$ python -q
>>> import numpy as np
>>> np.set_printoptions(precision=2, suppress=True, linewidth=200, sign=" ")
>>> K = np.load("out12.npy")
>>> K
array([[-1, -2,  0, -1,  0,  0,  1,  0],
       [-1,  2,  0,  3,  0,  0, -2,  0],
       [ 0,  0, -3,  0,  0,  0,  0,  2],
       [-3,  0,  0, -2,  0,  0, -2,  0],
       [ 0,  0,  0,  0,  0,  0,  0,  0],
       [ 0,  0,  2,  0,  0,  0,  0, -1],
       [ 1, -1,  0, -3,  0,  0,  0,  0],
       [ 0,  0, -1,  0,  0,  3,  0,  2]])
>>> (K != 0).astype(int)
array([[ 1,  1,  0,  1,  0,  0,  1,  0],
       [ 1,  1,  0,  1,  0,  0,  1,  0],
       [ 0,  0,  1,  0,  0,  0,  0,  1],
       [ 1,  0,  0,  1,  0,  0,  1,  0],
       [ 0,  0,  0,  0,  0,  0,  0,  0],
       [ 0,  0,  1,  0,  0,  0,  0,  1],
       [ 1,  1,  0,  1,  0,  0,  0,  0],
       [ 0,  0,  1,  0,  0,  1,  0,  1]])
>>> (np.linalg.matrix_power((K != 0) + (K.T != 0) + np.eye(8), 8) > 0).astype(int)
array([[ 1,  1,  0,  1,  0,  0,  1,  0],
       [ 1,  1,  0,  1,  0,  0,  1,  0],
       [ 0,  0,  1,  0,  0,  1,  0,  1],
       [ 1,  1,  0,  1,  0,  0,  1,  0],
       [ 0,  0,  0,  0,  1,  0,  0,  0],
       [ 0,  0,  1,  0,  0,  1,  0,  1],
       [ 1,  1,  0,  1,  0,  0,  1,  0],
       [ 0,  0,  1,  0,  0,  1,  0,  1]])
>>> np.round(np.linalg.det(K), 2)
np.float64(0.0)
>>> K @ K
array([[  7,  -3,   0,  -6,   0,   0,   5,   0],
       [-12,   8,   0,   7,   0,   0, -11,   0],
       [  0,   0,   7,   0,   0,   6,   0,  -2],
       [  7,   8,   0,  13,   0,   0,   1,   0],
       [  0,   0,   0,   0,   0,   0,   0,   0],
       [  0,   0,  -5,   0,   0,  -3,   0,   2],
       [  9,  -4,   0,   2,   0,   0,   9,   0],
       [  0,   0,   7,   0,   0,   6,   0,  -1]])
